$ ipython --no-banner

In [1]: import numpy as np

In [2]: np.set_printoptions(suppress=True, linewidth=160)

In [3]: rng = np.random.default_rng(2339)

In [4]: E = rng.normal(size=(20, 7)) + 20 * np.array([-6, 8, -9, 0, 6, 7, -9])

In [5]: E.round(2)
Out[5]: 
array([[-121.28,  161.22, -179.44,   -1.2 ,  119.75,  139.77, -179.44],
       [-120.48,  159.81, -177.9 ,   -0.21,  119.44,  138.5 , -180.44],
       [-121.57,  158.4 , -179.13,    0.18,  119.9 ,  141.08, -179.28],
       [-120.74,  161.04, -180.48,    0.08,  119.08,  140.12, -179.71],
       [-119.36,  160.21, -179.39,   -0.04,  118.28,  140.09, -179.42],
       [-118.85,  158.78, -180.78,    0.84,  120.55,  140.59, -180.5 ],
       [-117.87,  158.99, -181.55,   -0.26,  119.94,  139.42, -181.73],
       [-121.36,  159.25, -178.38,    0.74,  121.43,  141.  , -179.72],
       [-118.71,  161.33, -181.24,    2.1 ,  120.74,  137.38, -180.61],
       [-121.33,  160.47, -178.86,   -1.25,  121.13,  141.04, -180.52],
       [-120.85,  159.89, -179.83,   -1.2 ,  118.97,  138.74, -179.89],
       [-119.67,  158.6 , -181.45,    0.16,  117.25,  139.47, -179.75],
       [-120.81,  158.84, -179.68,   -1.1 ,  120.2 ,  139.78, -179.81],
       [-118.29,  160.63, -178.46,   -0.25,  121.28,  141.49, -181.18],
       [-120.42,  160.03, -177.76,    0.04,  118.87,  140.02, -181.03],
       [-118.63,  159.5 , -179.22,   -0.36,  122.4 ,  140.09, -177.55],
       [-120.31,  162.61, -180.04,    0.46,  119.48,  139.97, -180.56],
       [-120.73,  157.48, -179.21,    0.32,  118.56,  140.17, -181.9 ],
       [-119.85,  158.25, -178.67,    1.05,  118.48,  138.41, -180.64],
       [-119.72,  160.6 , -179.99,   -1.29,  120.77,  140.86, -179.34]])

In [6]: C2 = np.cov(E, rowvar=False)

In [7]: np.argsort(-E.std(axis=0).round(6), kind="stable")
Out[7]: array([4, 1, 0, 2, 5, 6, 3])

In [8]: np.round(np.polyfit(E[:, 4], E[:, 1], 1), 2)
Out[8]: array([  0.21, 134.27])

In [9]: np.round(np.corrcoef(E[:, 4], E[:, 1])[0, 1], 2)
Out[9]: np.float64(0.21)

In [10]: C2.shape
Out[10]: (7, 7)

In [11]: other = np.c_[E[:, :2] @ np.array([[2, -2], [0, 1]]), np.array([2, 1, 2, 1, 0, 2, 1, 1, 1, 1, 2, 0, 2, 2, 3, 1, 0, 2, 1, 1])]

In [12]: other.round(2)
Out[12]: 
array([[-242.55,  403.77,    2.  ],
       [-240.96,  400.77,    1.  ],
       [-243.15,  401.54,    2.  ],
       [-241.48,  402.51,    1.  ],
       [-238.72,  398.93,    0.  ],
       [-237.71,  396.48,    2.  ],
       [-235.75,  394.73,    1.  ],
       [-242.73,  401.97,    1.  ],
       [-237.43,  398.75,    1.  ],
       [-242.65,  403.12,    1.  ],
       [-241.69,  401.59,    2.  ],
       [-239.35,  397.95,    0.  ],
       [-241.63,  400.47,    2.  ],
       [-236.58,  397.21,    2.  ],
       [-240.85,  400.88,    3.  ],
       [-237.26,  396.76,    1.  ],
       [-240.61,  403.22,    0.  ],
       [-241.47,  398.95,    2.  ],
       [-239.7 ,  397.95,    1.  ],
       [-239.45,  400.04,    1.  ]])

In [13]: np.linalg.matrix_rank(other)
Out[13]: np.int64(3)

In [14]: Xs = (E - E.mean(axis=0)) / E.std(axis=0)

In [15]: np.argwhere(np.abs(Xs) > 2)
Out[15]: 
array([[ 8,  3],
       [ 8,  5],
       [11,  4],
       [15,  4],
       [15,  6],
       [16,  1]])

In [16]: np.round(Xs.std(axis=0), 2)
Out[16]: array([1., 1., 1., 1., 1., 1., 1.])

In [17]: b = np.linalg.lstsq(np.delete(Xs, 5, axis=1), Xs[:, 5])[0]

In [18]: round(1 - np.var(Xs[:, 5] - np.delete(Xs, 5, axis=1) @ b), 2)
Out[18]: np.float64(0.29)

In [19]: vec = np.array([1, 3, 2, 0, 2, 3, 1])

In [20]: target = E @ vec

In [21]: np.round(np.linalg.lstsq(E, target)[0], 2) + 0
Out[21]: array([1., 3., 2., 0., 2., 3., 1.])

In [22]: np.round(np.linalg.pinv(E) @ E, 2) + 0
Out[22]: 
array([[1., 0., 0., 0., 0., 0., 0.],
       [0., 1., 0., 0., 0., 0., 0.],
       [0., 0., 1., 0., 0., 0., 0.],
       [0., 0., 0., 1., 0., 0., 0.],
       [0., 0., 0., 0., 1., 0., 0.],
       [0., 0., 0., 0., 0., 1., 0.],
       [0., 0., 0., 0., 0., 0., 1.]])

In [23]: np.round(np.linalg.solve(E.T @ E, E.T @ target), 2) + 0
Out[23]: array([1., 3., 2., 0., 2., 3., 1.])

In [24]: target = target + 0.1 * rng.normal(size=20)

In [25]: target.round(2)
Out[25]: 
array([482.81, 477.1 , 479.22, 480.31, 479.98, 478.16, 472.4 , 485.61, 475.78, 487.11, 473.46, 466.51, 476.24, 492.46, 481.1 , 489.09, 485.73, 468.92, 469.1 ,
       486.84])

In [26]: b, *_ = np.linalg.lstsq(E, target)

In [27]: np.round(E.T @ (target - E @ b), 2) + 0
Out[27]: array([0., 0., 0., 0., 0., 0., 0.])

In [28]: b.round()
Out[28]: array([1., 3., 2., 0., 2., 3., 1.])

In [29]: round(np.linalg.norm(target - E @ b), 2)
Out[29]: np.float64(0.37)

In [30]: m1 = np.loadtxt("w.csv", delimiter=",")

In [31]: m1
Out[31]: 
array([[ 0., 21.,  0.,  0.,  0.,  0.],
       [ 0., 11.,  0.,  0.,  0.,  0.],
       [ 9.,  0., 10., 17.,  7., 10.],
       [ 0.,  6.,  0.,  0.,  0.,  0.],
       [ 0., 11.,  0.,  0.,  0.,  0.],
       [ 0., 11.,  0.,  0.,  0.,  0.],
       [ 0., 16.,  0.,  0.,  0.,  0.],
       [ 0., 26.,  0.,  0.,  0.,  0.],
       [17.,  0., 18., 27., 13., 16.],
       [ 1.,  0.,  2.,  7.,  1.,  4.],
       [ 0., 26.,  0.,  0.,  0.,  0.],
       [ 0., 26.,  0.,  0.,  0.,  0.],
       [17.,  0., 18., 27., 13., 16.],
       [ 0., 11.,  0.,  0.,  0.,  0.],
       [ 0.,  1.,  0.,  2.,  0.,  1.]])

In [32]: Xs = m1 - m1.mean(axis=0)

In [33]: U, s, Vh = np.linalg.svd(Xs, full_matrices=False)

In [34]: s.round(2) + 0
Out[34]: array([62.86, 27.25,  3.22,  0.25,  0.  ,  0.  ])

In [35]: np.round(s ** 2 / (s ** 2).sum(), 2) + 0
Out[35]: array([0.84, 0.16, 0.  , 0.  , 0.  , 0.  ])

In [36]: np.abs(U[:, 0]).argmax()
Out[36]: np.int64(8)

In [37]: round((s ** 2).sum() ** 2 / (s ** 4).sum(), 2)
Out[37]: np.float64(1.37)

In [38]: (np.sign(U[:, 0]) == np.sign(U[0, 0])).astype(int)
Out[38]: array([1, 1, 0, 1, 1, 1, 1, 1, 0, 0, 1, 1, 0, 1, 1])

In [39]: F = np.load("arr.npy")

In [40]: F
Out[40]: 
array([[ 0,  0,  0, -2,  8, -2],
       [ 0,  0,  0,  4, -2,  4],
       [ 0,  0,  0, -2,  8,  8],
       [ 2, -8,  2, -1,  4, -1],
       [-4,  2, -4,  2, -1,  2],
       [ 2, -8, -8, -1,  4,  4]])

In [41]: z = rng.permutation(6)

In [42]: z
Out[42]: array([1, 3, 4, 0, 5, 2])

In [43]: other = F[z][:, z]

In [44]: other
Out[44]: 
array([[ 0,  4, -2,  0,  4,  0],
       [-8, -1,  4,  2, -1,  2],
       [ 2,  2, -1, -4,  2, -4],
       [ 0, -2,  8,  0, -2,  0],
       [-8, -1,  4,  2,  4, -8],
       [ 0, -2,  8,  0,  8,  0]])

In [45]: np.trace(other)
Out[45]: np.int64(2)

In [46]: round(float(np.linalg.det(other)), 2), round(np.linalg.det(F[z]), 2)
Out[46]: (78400.0, np.float64(78400.0))

In [47]: vec = np.array([1, 3, 2, 2, 1, 1])

In [48]: h1 = np.maximum(F @ vec, 0)

In [49]: np.round(np.tanh(F @ vec), 2)
Out[49]: array([ 0.96,  1.  ,  1.  , -1.  , -0.76, -1.  ])

In [50]: F.T @ h1
Out[50]: array([  0,   0,   0,  12,  92, 132])

In [51]: np.maximum(F @ (3 * vec), 0)
Out[51]: array([ 6, 30, 36,  0,  0,  0])

In [52]: np.round(np.linalg.norm(F, 2), 2)
Out[52]: np.float64(16.34)

In [53]: round(np.linalg.norm(F, 1), 2), round(np.linalg.norm(F, np.inf), 2)
Out[53]: (np.float64(27.0), np.float64(27.0))

In [54]: round(np.linalg.norm(F[2], 1), 2), np.round(np.linalg.norm(F[2], np.inf), 2)
Out[54]: (np.float64(18.0), np.float64(8.0))

In [55]: vec = np.array([2, -1, 1, -2, -2, -1])

In [56]: target = F @ vec

In [57]: b, lr = np.zeros(6), 1 / np.linalg.norm(F, 2) ** 2

In [58]: for i in range(10):
    ...:     b -= lr * F.T @ (F @ b - target)
    ...:     if i % 2 == 0: print(i, round(np.linalg.norm(F @ b - target), 2))
    ...: 
0 18.81
2 10.19
4 7.7
6 6.68
8 6.01

In [59]: b.round(2)
Out[59]: array([ 1.31, -1.2 ,  1.06, -0.64, -1.4 , -1.44])

In [60]: q, V = np.linalg.qr(F[:, :2])[0], np.linalg.qr(F[:, 2:])[0]

In [61]: s = np.linalg.svd(q.T @ V, compute_uv=False)

In [62]: np.round(np.degrees(np.arccos(s.clip(0, 1))), 2)
Out[62]: array([43.64, 63.43])

In [63]: np.round(np.linalg.norm(q @ q.T - V @ V.T, 2), 2)
Out[63]: np.float64(1.0)

In [64]: s.round(2)
Out[64]: array([0.72, 0.45])
